% ipython --no-banner

In [1]: import numpy as np

In [2]: from numpy import linalg as LA

In [3]: np.set_printoptions(suppress=True, linewidth=200)

In [4]: K = np.load("x.npy")

In [5]: K
Out[5]: 
array([[-4,  0, -1,  5, -2, -3],
       [-3, -4,  0, -1,  5, -2],
       [-2, -3, -4,  0, -1,  5],
       [ 5, -2, -3, -4,  0, -1],
       [-1,  5, -2, -3, -4,  0],
       [ 0, -1,  5, -2, -3, -4]])

In [6]: np.round(np.sort(np.abs(LA.eigvals(K))), 2)
Out[6]: array([4.36, 4.36, 5.  , 9.  , 9.64, 9.64])

In [7]: LA.matrix_power(K, 4)
Out[7]: 
array([[ 1481, -3220, -1532, -1288,  3644,  1540],
       [ 1540,  1481, -3220, -1532, -1288,  3644],
       [ 3644,  1540,  1481, -3220, -1532, -1288],
       [-1288,  3644,  1540,  1481, -3220, -1532],
       [-1532, -1288,  3644,  1540,  1481, -3220],
       [-3220, -1532, -1288,  3644,  1540,  1481]])

In [8]: round(float(np.abs(LA.eigvals(K)).max()), 2)
Out[8]: 9.64

In [9]: np.allclose(K @ K.T, K.T @ K)
Out[9]: True

In [10]: K @ K
Out[10]: 
array([[ 45, -14, -18, -28,  26,  14],
       [ 14,  45, -14, -18, -28,  26],
       [ 26,  14,  45, -14, -18, -28],
       [-28,  26,  14,  45, -14, -18],
       [-18, -28,  26,  14,  45, -14],
       [-14, -18, -28,  26,  14,  45]])

In [11]: rng = np.random.default_rng(6437)

In [12]: labels = rng.permutation(6)

In [13]: labels
Out[13]: array([1, 0, 3, 4, 2, 5])

In [14]: out = K[labels][:, labels]

In [15]: out
Out[15]: 
array([[-4, -3, -1,  5,  0, -2],
       [ 0, -4,  5, -2, -1, -3],
       [-2,  5, -4,  0, -3, -1],
       [ 5, -1, -3, -4, -2,  0],
       [-3, -2,  0, -1, -4,  5],
       [-1,  0, -2, -3,  5, -4]])

In [16]: np.diag(out)
Out[16]: array([-4, -4, -4, -4, -4, -4])

In [17]: np.round(np.sort(np.abs(LA.eigvals(out))), 2)
Out[17]: array([4.36, 4.36, 5.  , 9.  , 9.64, 9.64])

In [18]: labels = rng.permutation(6)

In [19]: out = K[:, labels] * rng.choice([-1, 1], 6)

In [20]: out
Out[20]: 
array([[-4,  0,  1, -5,  2,  3],
       [-3, -4,  0,  1, -5,  2],
       [-2, -3,  4,  0,  1, -5],
       [ 5, -2,  3,  4,  0,  1],
       [-1,  5,  2,  3,  4,  0],
       [ 0, -1, -5,  2,  3,  4]])

In [21]: U, _, vt = LA.svd(K.T @ out)

In [22]: labels
Out[22]: array([0, 1, 2, 3, 4, 5])

In [23]: np.round(U @ vt, 2) + 0
Out[23]: 
array([[ 1.,  0.,  0.,  0.,  0.,  0.],
       [ 0.,  1.,  0.,  0.,  0.,  0.],
       [ 0.,  0., -1.,  0.,  0.,  0.],
       [ 0.,  0.,  0., -1.,  0.,  0.],
       [ 0.,  0.,  0.,  0., -1.,  0.],
       [ 0.,  0.,  0.,  0.,  0., -1.]])

In [24]: (K @ K)[0]
Out[24]: array([ 45, -14, -18, -28,  26,  14])

In [25]: np.allclose(K @ K.T, K.T @ K)
Out[25]: True

In [26]: blk = np.stack([K, 5 * K, K[::-1]])

In [27]: LA.matrix_rank(blk.reshape(3, -1))
Out[27]: np.int64(2)

In [28]: np.einsum("bij,cij->bc", blk, blk)
Out[28]: 
array([[ 330, 1650,  -56],
       [1650, 8250, -280],
       [ -56, -280,  330]])

In [29]: mat = np.load("data.npy")

In [30]: mat.round(2)
Out[30]: 
array([[ 0.03,  0.1 ,  0.03,  0.1 , -0.03,  0.1 ],
       [ 0.1 ,  0.3 ,  0.1 ,  0.3 , -0.1 ,  0.3 ],
       [ 0.03,  0.1 ,  0.03,  0.1 , -0.03,  0.1 ],
       [ 0.1 ,  0.3 ,  0.1 ,  0.3 , -0.1 ,  0.3 ],
       [-0.03, -0.1 , -0.03, -0.1 ,  0.03, -0.1 ],
       [ 0.1 ,  0.3 ,  0.1 ,  0.3 , -0.1 ,  0.3 ]])

In [31]: LA.matrix_rank(mat, rtol=0.1)
Out[31]: np.int64(1)

In [32]: round(float(LA.norm(mat, 2) / LA.norm(mat)), 2)
Out[32]: 1.0

In [33]: LA.cond(mat) > 100
Out[33]: np.True_

In [34]: np.argsort(-LA.norm(mat, axis=0).round(6), kind="stable")[:3]
Out[34]: array([1, 3, 5])
